% python3 -q
>>> import numpy as np
>>> np.set_printoptions(precision=2, suppress=True, linewidth=100, sign=" ")
>>> X = np.load("x.npy")
>>> X
array([[-0.64, -0.61, -0.74,  0.07, -0.83],
       [ 1.07,  0.87,  1.34,  0.06,  1.47],
       [ 0.09,  0.23,  0.1 ,  0.15,  0.05],
       [ 1.73,  1.78,  2.61,  0.03,  2.53],
       [-3.23, -3.17, -4.99, -0.04, -5.03],
       [ 2.  ,  2.2 ,  3.03, -0.05,  3.25],
       [-0.1 , -0.56, -0.38,  0.  , -0.32],
       [ 1.06,  1.07,  1.57,  0.1 ,  1.57],
       [-0.18, -0.05,  0.04, -0.15, -0.14],
       [ 0.94,  0.9 ,  1.38,  0.04,  1.35],
       [-2.24, -2.06, -3.42, -0.18, -3.35],
       [-0.87, -1.03, -1.63,  0.06, -1.57],
       [ 3.11,  2.97,  4.5 , -0.11,  4.46],
       [-0.65, -0.39, -0.76, -0.05, -0.54],
       [-4.73, -4.76, -7.06, -0.08, -7.16],
       [ 4.01,  4.03,  6.01,  0.12,  5.87],
       [ 0.46,  0.61,  0.96,  0.06,  0.89],
       [-1.42, -1.72, -2.14,  0.  , -2.24],
       [-2.52, -2.54, -3.49,  0.03, -3.9 ],
       [-4.16, -4.21, -6.39, -0.09, -6.29],
       [ 2.21,  1.89,  2.92,  0.01,  2.95],
       [-1.16, -1.2 , -1.91,  0.17, -1.94],
       [ 1.85,  1.54,  2.52, -0.09,  2.54],
       [ 1.15,  1.15,  1.58, -0.1 ,  1.37],
       [ 3.71,  3.69,  5.37,  0.03,  5.23],
       [-2.01, -1.88, -2.81,  0.01, -2.78],
       [ 0.13,  0.24,  0.01, -0.07,  0.06],
       [-2.33, -2.17, -3.59, -0.01, -3.66]])
>>> rng = np.random.default_rng(252)
>>> z = rng.permutation(5)
>>> A2 = X[:, z] * rng.choice([-1, 1], 5)
>>> A2
array([[ 0.07,  0.83, -0.64,  0.74,  0.61],
       [ 0.06, -1.47,  1.07, -1.34, -0.87],
       [ 0.15, -0.05,  0.09, -0.1 , -0.23],
       [ 0.03, -2.53,  1.73, -2.61, -1.78],
       [-0.04,  5.03, -3.23,  4.99,  3.17],
       [-0.05, -3.25,  2.  , -3.03, -2.2 ],
       [ 0.  ,  0.32, -0.1 ,  0.38,  0.56],
       [ 0.1 , -1.57,  1.06, -1.57, -1.07],
       [-0.15,  0.14, -0.18, -0.04,  0.05],
       [ 0.04, -1.35,  0.94, -1.38, -0.9 ],
       [-0.18,  3.35, -2.24,  3.42,  2.06],
       [ 0.06,  1.57, -0.87,  1.63,  1.03],
       [-0.11, -4.46,  3.11, -4.5 , -2.97],
       [-0.05,  0.54, -0.65,  0.76,  0.39],
       [-0.08,  7.16, -4.73,  7.06,  4.76],
       [ 0.12, -5.87,  4.01, -6.01, -4.03],
       [ 0.06, -0.89,  0.46, -0.96, -0.61],
       [ 0.  ,  2.24, -1.42,  2.14,  1.72],
       [ 0.03,  3.9 , -2.52,  3.49,  2.54],
       [-0.09,  6.29, -4.16,  6.39,  4.21],
       [ 0.01, -2.95,  2.21, -2.92, -1.89],
       [ 0.17,  1.94, -1.16,  1.91,  1.2 ],
       [-0.09, -2.54,  1.85, -2.52, -1.54],
       [-0.1 , -1.37,  1.15, -1.58, -1.15],
       [ 0.03, -5.23,  3.71, -5.37, -3.69],
       [ 0.01,  2.78, -2.01,  2.81,  1.88],
       [-0.07, -0.06,  0.13, -0.01, -0.24],
       [-0.01,  3.66, -2.33,  3.59,  2.17]])
>>> Uu, _, Vt = np.linalg.svd(X.T @ A2)
>>> np.round(np.linalg.lstsq(X, A2)[0], 2) + 0
array([[ 0.,  0.,  1.,  0.,  0.],
       [ 0.,  0.,  0.,  0., -1.],
       [ 0.,  0.,  0., -1.,  0.],
       [ 1.,  0.,  0.,  0.,  0.],
       [ 0., -1.,  0.,  0.,  0.]])
>>> z
array([ 3,  4,  0,  2,  1])
>>> th = np.radians(90)
>>> R = np.eye(5)
>>> R[1, 1] = R[0, 0] = np.cos(th)
>>> R[1, 0], R[0, 1] = -np.sin(th), np.sin(th)
>>> R.round(2) + 0
array([[ 0.,  1.,  0.,  0.,  0.],
       [-1.,  0.,  0.,  0.,  0.],
       [ 0.,  0.,  1.,  0.,  0.],
       [ 0.,  0.,  0.,  1.,  0.],
       [ 0.,  0.,  0.,  0.,  1.]])
>>> A2 = X @ R.T
>>> round(np.linalg.det(R), 2), np.trace(R)
(np.float64(1.0), np.float64(3.0))
>>> np.allclose(X @ X.T, A2 @ A2.T)
True
>>> A2
array([[-0.61,  0.64, -0.74,  0.07, -0.83],
       [ 0.87, -1.07,  1.34,  0.06,  1.47],
       [ 0.23, -0.09,  0.1 ,  0.15,  0.05],
       [ 1.78, -1.73,  2.61,  0.03,  2.53],
       [-3.17,  3.23, -4.99, -0.04, -5.03],
       [ 2.2 , -2.  ,  3.03, -0.05,  3.25],
       [-0.56,  0.1 , -0.38,  0.  , -0.32],
       [ 1.07, -1.06,  1.57,  0.1 ,  1.57],
       [-0.05,  0.18,  0.04, -0.15, -0.14],
       [ 0.9 , -0.94,  1.38,  0.04,  1.35],
       [-2.06,  2.24, -3.42, -0.18, -3.35],
       [-1.03,  0.87, -1.63,  0.06, -1.57],
       [ 2.97, -3.11,  4.5 , -0.11,  4.46],
       [-0.39,  0.65, -0.76, -0.05, -0.54],
       [-4.76,  4.73, -7.06, -0.08, -7.16],
       [ 4.03, -4.01,  6.01,  0.12,  5.87],
       [ 0.61, -0.46,  0.96,  0.06,  0.89],
       [-1.72,  1.42, -2.14,  0.  , -2.24],
       [-2.54,  2.52, -3.49,  0.03, -3.9 ],
       [-4.21,  4.16, -6.39, -0.09, -6.29],
       [ 1.89, -2.21,  2.92,  0.01,  2.95],
       [-1.2 ,  1.16, -1.91,  0.17, -1.94],
       [ 1.54, -1.85,  2.52, -0.09,  2.54],
       [ 1.15, -1.15,  1.58, -0.1 ,  1.37],
       [ 3.69, -3.71,  5.37,  0.03,  5.23],
       [-1.88,  2.01, -2.81,  0.01, -2.78],
       [ 0.24, -0.13,  0.01, -0.07,  0.06],
       [-2.17,  2.33, -3.59, -0.01, -3.66]])
